>>> import numpy as np
>>> np.set_printoptions(suppress=True, linewidth=120)
>>> F = np.array([[1, 3, 3, 0, 2],
...     [3, 9, 9, 0, 6],
...     [3, 9, 9, 0, 6],
...     [0, 0, 0, 0, 0],
...     [2, 6, 6, 0, 4]])
>>> rng = np.random.default_rng(65)
>>> labels = rng.permutation(5)
>>> labels
array([2, 1, 4, 3, 0])
>>> M2 = F[labels][:, labels]
>>> np.round(np.sort(np.abs(np.linalg.eigvals(M2))), 1) + 0
array([ 0.,  0.,  0.,  0., 23.])
>>> round(float(np.linalg.det(M2)), 1), round(np.linalg.det(F[labels]), 1)
(0.0, np.float64(0.0))
>>> M2
array([[9, 9, 6, 0, 3],
       [9, 9, 6, 0, 3],
       [6, 6, 4, 0, 2],
       [0, 0, 0, 0, 0],
       [3, 3, 2, 0, 1]])
>>> np.allclose(M2, F)
False
>>> vec = np.array([1, 1, 2, 0, 0])
>>> a = np.maximum(M2 @ vec, 0)
>>> M2 * (a > 1e-9)[:, None]
array([[9, 9, 6, 0, 3],
       [9, 9, 6, 0, 3],
       [6, 6, 4, 0, 2],
       [0, 0, 0, 0, 0],
       [3, 3, 2, 0, 1]])
>>> a
array([30, 30, 20,  0, 10])
>>> np.flatnonzero(a > 1e-9)
array([0, 1, 2, 4])
>>> M2.T @ a
array([690, 690, 460,   0, 230])
>>> E = np.array([[-1, 1, 1], [1, -1, -1], [2, -2, 1]])
>>> U, sig, VT = np.linalg.svd(E, full_matrices=False)
>>> np.round(U.T @ E @ VT.T, 1) + 0
array([[3.5, 0. , 0. ],
       [0. , 1.7, 0. ],
       [0. , 0. , 0. ]])
>>> np.abs(U[:, 0]).round(6).argmax()
np.int64(2)
>>> np.round(np.abs(VT[0]), 1)
array([0.7, 0.7, 0. ])
>>> np.round(np.sqrt((sig ** 2).sum()), 1), np.round(np.linalg.norm(E), 1)
(np.float64(3.9), np.float64(3.9))
>>> np.round(U.T @ U, 1) + 0
array([[1., 0., 0.],
       [0., 1., 0.],
       [0., 0., 1.]])
